>>> import numpy as np
>>> np.set_printoptions(precision=2, suppress=True, linewidth=200, floatmode="fixed")
>>> def rd(a):
...     return np.round(a, 2) + 0
... 
>>> W0 = np.load("layer11.npy")
>>> W0
array([[  0, -24, -16, -32,   0],
       [  0, -18, -12, -24,   0],
       [  0,  12,   8,  16,   0],
       [  0,   6,   4,   8,   0]])
>>> [round(float(x), 2) for x in np.linalg.svd(W0, compute_uv=False)[:3]]
[58.99, 0.0, 0.0]
>>> rd(np.linalg.norm(W0, 2) / np.linalg.norm(W0))
np.float64(1.0)
>>> np.linalg.matrix_rank(W0, rtol=0.1)
np.int64(1)
>>> Uu, sv, vt = np.linalg.svd(W0)
>>> rd(sv)
array([58.99,  0.00,  0.00,  0.00])
>>> other = Uu[:, :1] @ np.diag(sv[:1]) @ vt[:1]
>>> rd(np.linalg.norm(W0 - other, 2)), rd(sv[1])
(np.float64(0.0), np.float64(0.0))
>>> np.linalg.matrix_rank(other)
np.int64(1)
>>> rd(np.abs(W0 - other).max())
np.float64(0.0)
>>> K = np.load("test6.npy")
>>> K
array([[-3,  0,  0],
       [ 2, -3,  0],
       [ 3,  1,  1]])
>>> rng = np.random.default_rng(12901)
>>> z = rng.permutation(3)
>>> z
array([1, 2, 0])
>>> other = K[z][:, z]
>>> np.diag(other)
array([-3,  1, -3])
>>> np.allclose(other, K)
False
>>> np.trace(other)
np.int64(-5)
>>> other = np.linalg.inv(K)
>>> rd(np.linalg.det(K) * np.linalg.det(other))
np.float64(1.0)
>>> T = np.stack([K, 2 * K, K[::-1]])
>>> T.sum(axis=0)
array([[ -6,   1,   1],
       [  8, -12,   0],
       [  6,   3,   3]])
>>> np.linalg.matrix_rank(T.reshape(3, -1))
np.int64(2)
>>> rd(np.linalg.norm(T, axis=(1, 2)))
array([ 5.74, 11.49,  5.74])
>>> w, evecs = np.linalg.eig(K)
>>> np.prod(w)
np.float64(9.0)
>>> w
array([ 1.00, -3.00, -3.00])
>>> E = np.array([[18, 0, 4, 0],
...     [18, 0, 0, 0],
...     [0, 4, 1, 0],
...     [25, 18, 10, 4],
...     [41, 11, 9, 8],
...     [32, 6, 2, 17],
...     [7, 0, 0, 0],
...     [0, 0, 1, 0],
...     [0, 42, 7, 16],
...     [36, 11, 4, 18],
...     [0, 32, 2, 16],
...     [3, 0, 0, 0],
...     [15, 0, 0, 0],
...     [0, 22, 0, 16]])
>>> E
array([[18,  0,  4,  0],
       [18,  0,  0,  0],
       [ 0,  4,  1,  0],
       [25, 18, 10,  4],
       [41, 11,  9,  8],
       [32,  6,  2, 17],
       [ 7,  0,  0,  0],
       [ 0,  0,  1,  0],
       [ 0, 42,  7, 16],
       [36, 11,  4, 18],
       [ 0, 32,  2, 16],
       [ 3,  0,  0,  0],
       [15,  0,  0,  0],
       [ 0, 22,  0, 16]])
>>> W = np.array([[2, 1, 2, 3], [1, 0, 0, 1], [1, 1, 2, 0], [2, 2, 3, 1]])
>>> c = np.array([1, 5, -1, 4])
>>> H = np.maximum(E @ W + c, 0)
>>> np.linalg.matrix_rank(H)
np.int64(4)
>>> H
array([[ 41,  27,  43,  58],
       [ 37,  23,  35,  58],
       [  6,   6,   1,   8],
       [ 87,  48,  81, 101],
       [119,  71, 123, 146],
       [107,  73, 118, 123],
       [ 15,  12,  13,  25],
       [  2,   6,   1,   4],
       [ 82,  44,  61,  62],
       [124,  81, 133, 141],
       [ 67,  39,  51,  52],
       [  7,   8,   5,  13],
       [ 31,  20,  29,  49],
       [ 55,  37,  47,  42]])
>>> cent = np.array([[0, 2], [0, 2], [2, 0], [1, 1]])
>>> (H @ cent).round(6).argmax(axis=1)
array([1, 1, 1, 1, 1, 1, 1, 1, 1, 1, 1, 1, 1, 1])
>>> W @ cent
array([[7, 9],
       [1, 3],
       [4, 4],
       [7, 9]])
>>> A = np.tanh(np.array([[-0.1],
...     [-0.7],
...     [-0.9],
...     [-1.2],
...     [-0.6],
...     [0.6],
...     [-0.3],
...     [0.5],
...     [-1.5],
...     [0.2],
...     [-0.3],
...     [1.4],
...     [1.1],
...     [-1.7],
...     [0.2],
...     [-0.1],
...     [0.0],
...     [1.1],
...     [0.0],
...     [-1.7],
...     [0.7],
...     [-0.7],
...     [1.5],
...     [1.5],
...     [-1.0],
...     [0.3],
...     [-0.2],
...     [-1.2]]) @ np.array([[1.5, 0.6, 0.2]]))
>>> rd(A)
array([[-0.15, -0.06, -0.02],
       [-0.78, -0.40, -0.14],
       [-0.87, -0.49, -0.18],
       [-0.95, -0.62, -0.24],
       [-0.72, -0.35, -0.12],
       [ 0.72,  0.35,  0.12],
       [-0.42, -0.18, -0.06],
       [ 0.64,  0.29,  0.10],
       [-0.98, -0.72, -0.29],
       [ 0.29,  0.12,  0.04],
       [-0.42, -0.18, -0.06],
       [ 0.97,  0.69,  0.27],
       [ 0.93,  0.58,  0.22],
       [-0.99, -0.77, -0.33],
       [ 0.29,  0.12,  0.04],
       [-0.15, -0.06, -0.02],
       [ 0.00,  0.00,  0.00],
       [ 0.93,  0.58,  0.22],
       [ 0.00,  0.00,  0.00],
       [-0.99, -0.77, -0.33],
       [ 0.78,  0.40,  0.14],
       [-0.78, -0.40, -0.14],
       [ 0.98,  0.72,  0.29],
       [ 0.98,  0.72,  0.29],
       [-0.91, -0.54, -0.20],
       [ 0.42,  0.18,  0.06],
       [-0.29, -0.12, -0.04],
       [-0.95, -0.62, -0.24]])
>>> G = A.T @ A
>>> rd(np.linalg.eigvalsh(G)[::-1])
array([21.83,  0.16,  0.00])
>>> np.linalg.matrix_rank(G)
np.int64(3)
>>> rd(np.linalg.svd(A, compute_uv=False) ** 2)
array([21.83,  0.16,  0.00])
